$ ipython --no-banner

In [1]: import numpy as np

In [2]: import numpy.linalg as la

In [3]: np.set_printoptions(suppress=True, linewidth=140)

In [4]: rd = lambda a: np.round(a, 1) + 0

In [5]: M = np.load("block11.npy")

In [6]: rd(M)
Out[6]: 
array([[0.1, 0.2, 0. , 0.2],
       [0.2, 0.5, 0.1, 0.5],
       [0. , 0.1, 0. , 0.1],
       [0.2, 0.5, 0.1, 0.5]])

In [7]: rank = la.matrix_rank(M)

In [8]: rank
Out[8]: np.int64(1)

In [9]: null = la.svd(M)[2][rank:].T

In [10]: rd(M @ null)
Out[10]: 
array([[0., 0., 0.],
       [0., 0., 0.],
       [0., 0., 0.],
       [0., 0., 0.]])

In [11]: [int(la.matrix_rank(M[:, :j + 1])) for j in range(4)]
Out[11]: [1, 1, 1, 1]

In [12]: rd(null @ null.T)
Out[12]: 
array([[ 0.9, -0.2,  0. , -0.2],
       [-0.2,  0.5, -0.1, -0.5],
       [ 0. , -0.1,  1. , -0.1],
       [-0.2, -0.5, -0.1,  0.5]])

In [13]: A = np.load("x.npy")

In [14]: A
Out[14]: 
array([[-3. , -2. ,  1. ],
       [-3.1, -1.9,  1. ],
       [-3.1, -1.9,  1.1],
       [-3.1, -2. ,  0.9],
       [-2.9, -2. ,  0.9],
       [-3. , -1.9,  1. ],
       [-2.9, -2. ,  1.1],
       [-2.8, -1. ,  1.1],
       [-2.9, -1. ,  0.9],
       [-2.9, -0.9,  1. ],
       [-3. , -1.1,  1. ],
       [-2.8, -1.1,  1. ],
       [-3.1, -1. ,  0.9],
       [-3.1, -1.1,  1. ],
       [ 3. ,  2.8, -2.1],
       [ 3.2,  3.2, -1.9],
       [ 3.1,  2.9, -1.9],
       [ 3. ,  3.1, -2. ],
       [ 2.9,  3. , -2.1],
       [ 2.9,  3.1, -1.9],
       [ 3.1,  2.9, -2. ]])

In [15]: x0 = np.array([2, 1, 1])

In [16]: rd(A @ x0)
Out[16]: array([-7. , -7.1, -7. , -7.3, -6.9, -6.9, -6.7, -5.5, -5.9, -5.7, -6.1, -5.7, -6.3, -6.3,  6.7,  7.7,  7.2,  7.1,  6.7,  7. ,  7.1])

In [17]: rd(np.einsum("ij,j->i", A, x0))
Out[17]: array([-7. , -7.1, -7. , -7.3, -6.9, -6.9, -6.7, -5.5, -5.9, -5.7, -6.1, -5.7, -6.3, -6.3,  6.7,  7.7,  7.2,  7.1,  6.7,  7. ,  7.1])

In [18]: rd(A @ (2 * x0))
Out[18]: 
array([-14. , -14.2, -14. , -14.6, -13.8, -13.8, -13.4, -11. , -11.8, -11.4, -12.2, -11.4, -12.6, -12.6,  13.4,  15.4,  14.4,  14.2,  13.4,
        14. ,  14.2])

In [19]: rd(A @ np.ones(3))
Out[19]: array([-4. , -4. , -3.9, -4.2, -4. , -3.9, -3.8, -2.7, -3. , -2.8, -3.1, -2.9, -3.2, -3.2,  3.7,  4.5,  4.1,  4.1,  3.8,  4.1,  4. ])

In [20]: A @ np.eye(3)[2]
Out[20]: array([ 1. ,  1. ,  1.1,  0.9,  0.9,  1. ,  1.1,  1.1,  0.9,  1. ,  1. ,  1. ,  0.9,  1. , -2.1, -1.9, -1.9, -2. , -2.1, -1.9, -2. ])
